>>> import numpy as np
>>> np.set_printoptions(precision=2, suppress=True, linewidth=140)
>>> def rd(a):
...     return np.round(a, 2) + 0
... 
>>> rng = np.random.default_rng(6569)
>>> z = rng.integers(0, 2, 9)
>>> data = np.array([[-1, 0, -2, -2, -1, -1, -1, 0, -2],
...     [1, 2, 1, 0, 0, 0, 0, 0, -2],
...     [2, 1, 2, -2, -1, -2, -2, -2, -2],
...     [0, -1, 2, -1, 1, 2, -1, 0, 0],
...     [2, 2, -1, 1, 2, -1, -2, 2, 0],
...     [1, 0, -1, 1, 2, -1, 2, 2, -2],
...     [1, -1, 1, -2, -1, 1, -2, 2, -2],
...     [0, 2, -1, -1, -2, 1, 0, 0, -1],
...     [0, 0, 1, 1, 0, 0, 1, -2, 0]]) * (z[:, None] == z)
>>> data
array([[-1,  0,  0,  0,  0,  0, -1,  0, -2],
       [ 1,  2,  0,  0,  0,  0,  0,  0, -2],
       [ 0,  0,  2, -2, -1, -2,  0, -2,  0],
       [ 0,  0,  2, -1,  1,  2,  0,  0,  0],
       [ 0,  0, -1,  1,  2, -1,  0,  2,  0],
       [ 0,  0, -1,  1,  2, -1,  0,  2,  0],
       [ 1, -1,  0,  0,  0,  0, -2,  0, -2],
       [ 0,  0, -1, -1, -2,  1,  0,  0,  0],
       [ 0,  0,  0,  0,  0,  0,  1,  0,  0]])
>>> [round(float(x), 2) for x in np.linalg.svd(data, compute_uv=False)[:3]]
[5.74, 4.02, 3.36]
>>> np.linalg.cond(data) > 100
np.True_
>>> np.argsort(-np.linalg.norm(data, axis=0).round(6), kind="stable")[:3]
array([4, 7, 8])
>>> rank = np.linalg.matrix_rank(data)
>>> rank
np.int64(8)
>>> N = np.linalg.svd(data)[2][rank:].T
>>> [int(np.linalg.matrix_rank(np.delete(data, i, axis=0))) for i in range(9)]
[7, 7, 7, 7, 8, 8, 7, 7, 7]
>>> [int(np.linalg.matrix_rank(data[:i])) for i in range(1, len(data) + 1)]
[1, 2, 3, 4, 5, 5, 6, 7, 8]
>>> np.linalg.matrix_rank(data.T @ data), np.linalg.matrix_rank(data @ data.T)
(np.int64(8), np.int64(8))
>>> t3 = np.stack([data, 3 * data, data[::-1]])
>>> rd(np.linalg.norm(t3, axis=(1, 2)))
array([ 9.06, 27.17,  9.06])
>>> np.linalg.matrix_rank(t3)
array([8, 8, 8])
>>> arr = rng.normal(size=(31, 7)) + 3 * np.array([2, 0, 0, 2, -3, 0, -2])
>>> rd(arr)
array([[  8.14,   0.43,   0.37,   6.28,  -8.63,   0.57,  -4.54],
       [  5.82,  -1.24,   0.32,   6.54,  -7.92,   0.02,  -6.06],
       [  5.31,   0.93,  -0.79,   5.86, -10.24,   1.01,  -7.12],
       [  6.1 ,  -1.98,   0.95,   7.34,  -8.02,  -1.25,  -5.36],
       [  7.55,  -1.07,   0.05,   5.57,  -8.62,  -0.91,  -7.35],
       [  7.77,   1.33,  -0.49,   5.46,  -7.78,   0.08,  -6.98],
       [  6.17,   0.15,  -0.14,   5.18,  -8.23,  -0.52,  -5.46],
       [  6.55,  -1.16,  -1.28,   6.25,  -9.34,  -0.64,  -4.99],
       [  5.56,  -1.36,   0.24,   6.36,  -7.72,   0.77,  -5.28],
       [  5.29,   1.12,   2.01,   6.53, -10.64,   0.48,  -7.47],
       [  7.23,   1.07,  -0.85,   6.51,  -8.38,  -1.19,  -6.19],
       [  5.53,  -0.97,  -0.08,   7.16,  -7.77,  -0.41,  -5.33],
       [  5.59,  -2.1 ,   0.71,   6.74,  -9.16,  -1.66,  -3.02],
       [  6.16,   1.43,   0.08,   4.73,  -7.55,  -0.68,  -5.78],
       [  6.96,  -2.28,   1.86,   5.52,  -9.29,   1.1 ,  -4.66],
       [  6.32,   0.92,   1.15,   6.14, -10.37,   0.26,  -6.06],
       [  7.84,  -1.25,   0.08,   5.08,  -7.35,   0.85,  -8.28],
       [  5.51,   1.27,   1.78,   5.11, -10.21,   1.84,  -6.47],
       [  5.94,   0.79,   0.01,   6.13,  -8.49,   0.12,  -8.78],
       [  3.42,   1.93,  -0.65,   6.39,  -8.6 ,   0.97,  -5.44],
       [  4.71,  -0.16,  -0.95,   7.05, -10.4 ,   0.7 ,  -4.56],
       [  4.85,  -0.61,  -1.21,   4.91,  -8.59,   0.78,  -5.34],
       [  7.11,   0.88,   0.69,   6.56,  -9.96,  -0.67,  -6.02],
       [  7.57,  -0.83,  -1.01,   5.22,  -9.06,   1.35,  -5.03],
       [  6.12,  -1.69,   1.43,   6.03, -10.43,  -0.7 ,  -6.78],
       [  4.69,  -1.5 ,  -0.51,   3.89,  -6.94,   0.12,  -6.87],
       [  6.73,  -2.4 ,   0.64,   5.37,  -8.96,  -0.37,  -5.42],
       [  6.75,  -0.84,   1.83,   6.19,  -9.26,   0.63,  -5.04],
       [  5.36,  -0.46,   0.86,   7.33, -10.2 ,  -0.81,  -5.05],
       [  5.73,   0.81,   0.16,   7.33, -10.3 ,  -0.16,  -5.28],
       [  5.57,  -0.47,   1.28,   5.11, -11.02,  -0.48,  -5.3 ]])
>>> M2 = arr / np.sqrt((arr ** 2).mean(axis=1, keepdims=True))
>>> np.linalg.matrix_rank(arr - arr.mean(axis=1, keepdims=True))
np.int64(6)
>>> rd(np.linalg.norm(M2, axis=1))
array([2.65, 2.65, 2.65, 2.65, 2.65, 2.65, 2.65, 2.65, 2.65, 2.65, 2.65, 2.65, 2.65, 2.65, 2.65, 2.65, 2.65, 2.65, 2.65, 2.65, 2.65, 2.65,
       2.65, 2.65, 2.65, 2.65, 2.65, 2.65, 2.65, 2.65, 2.65])
